$ ipython --no-banner

In [1]: import numpy as np

In [2]: import numpy.linalg as la

In [3]: np.set_printoptions(precision=2, suppress=True, linewidth=120)

In [4]: J = np.load("arr.npy")

In [5]: J
Out[5]: 
array([[ 3,  2,  3,  2, -1, -3,  2, -3,  3, -1,  3,  2, -2],
       [ 2, -3,  2,  0,  1, -2,  1,  2,  0,  1,  3, -1,  3],
       [-2,  1,  3,  2,  3,  0,  2,  3,  3,  3,  1,  0, -2],
       [ 3, -3, -2,  0,  1, -3,  1,  0,  2, -1, -1, -1, -2],
       [ 3,  1,  2,  1,  2,  3,  0,  2,  3,  3, -1,  0,  0],
       [-2,  3,  0, -3,  3, -2, -3,  1, -1,  0,  3,  3,  2],
       [-2, -2,  2, -2, -3, -3,  1,  3,  0, -2,  3,  2, -3],
       [-2,  3,  0,  1,  2,  3,  2, -2, -2, -3,  2,  2,  2],
       [ 0,  0, -1, -2,  2,  3,  0,  2, -3,  3,  3, -1, -3],
       [-2, -1,  3,  2, -2,  0,  1, -3, -3,  1,  2, -1,  2],
       [-2,  3,  1,  0,  1,  2, -1,  2,  2,  2,  0,  0, -2],
       [-3,  1,  2,  2, -3,  2,  1,  3, -1,  0,  0, -2, -3],
       [ 1, -2, -1, -3, -3, -3,  2,  1, -3,  1, -1, -3, -3]])

In [6]: vec = np.array([2, -3, -2, -3, 1, 0, -2, -2, -3, -3, 2, 1, 1])

In [7]: (J @ vec).argmax()
Out[7]: np.int64(5)

In [8]: la.norm(J @ vec) <= la.norm(J, 2) * la.norm(vec) + 1e-9
Out[8]: np.True_

In [9]: np.einsum("ij,j->i", J, vec)
Out[9]: array([-11,   9, -44,  10, -26,  17,   4,   9,   8,   0, -30, -32,   8])

In [10]: feats = np.loadtxt("w.csv", delimiter=",")

In [11]: print(feats)
[[ 1.3 -2.6 -0.3  0.  -0.8 -1.9 -0.2 -0.8 -1.1 -0.4]
 [ 0.7  1.6  0.9 -0.6  0.5  0.2 -1.4  0.7 -1.2  0.5]
 [ 0.2  0.2 -0.4  0.7  1.6 -0.4  0.1 -1.1  0.3 -1.5]
 [ 0.1 -0.5  0.8  1.   0.9 -0.6 -1.9  0.  -2.2  0.9]
 [-0.1 -0.5 -0.5 -0.4 -0.4 -0.6  1.5  0.6  0.3  1.6]
 [-0.4 -1.7 -1.3  1.1  0.7 -0.3  1.6  0.2 -1.2 -1.6]
 [-0.5 -1.6  0.2  1.3 -1.7 -0.7 -1.3  1.  -0.6 -1.6]
 [-2.4  0.   0.1 -0.6 -0.9  0.5  1.  -0.8 -0.9 -2. ]
 [ 1.4  0.4  0.8  0.6 -0.7  0.1  1.1 -0.3  1.3 -0.7]
 [ 1.   0.6 -1.3 -0.7 -0.7  0.1 -1.1  0.3  1.3 -2. ]
 [ 0.7 -1.4  1.3 -0.4  0.6 -0.8  1.  -0.2 -1.3 -0.5]
 [-0.2  0.2  0.9  1.2 -0.8 -0.2  0.1 -1.4 -0.1  2.1]]

In [12]: Y = np.c_[feats[:, :4] @ np.array([[-3, -1, 0, -2], [1, -3, 3, 2], [-1, 1, -1, -2], [-2, 0, -3, -1]]), np.array([8, 1, 5, 2, 1, 8, 0, 1, 0, 7, 7, 6])]

In [13]: print(Y)
[[-6.2  6.2 -7.5 -7.2  8. ]
 [-0.2 -4.6  5.7  0.6  1. ]
 [-1.4 -1.2 -1.1  0.1  5. ]
 [-3.6  2.2 -5.3 -3.8  2. ]
 [ 1.1  1.1  0.2  0.6  1. ]
 [-1.4  4.2 -7.1 -1.1  8. ]
 [-2.9  5.5 -8.9 -3.9  0. ]
 [ 8.3  2.5  1.7  5.2  1. ]
 [-5.8 -1.8 -1.4 -4.2  0. ]
 [ 0.3 -4.1  5.2  2.5  7. ]
 [-4.   4.8 -4.3 -6.4  7. ]
 [-2.5  0.5 -3.9 -2.2  6. ]]

In [14]: la.matrix_rank(np.c_[feats, Y])
Out[14]: np.int64(11)

In [15]: print(np.round(la.lstsq(feats, Y[:, 0])[0], 2) + 0)
[-3.  1. -1. -2.  0.  0.  0.  0.  0.  0.]

In [16]: la.norm(la.qr(feats)[0].T @ Y, axis=0) ** 2 / ((Y ** 2).sum(axis=0) + 1e-12)
Out[16]: array([1.  , 1.  , 1.  , 1.  , 0.79])

In [17]: print(la.matrix_rank(Y))
5
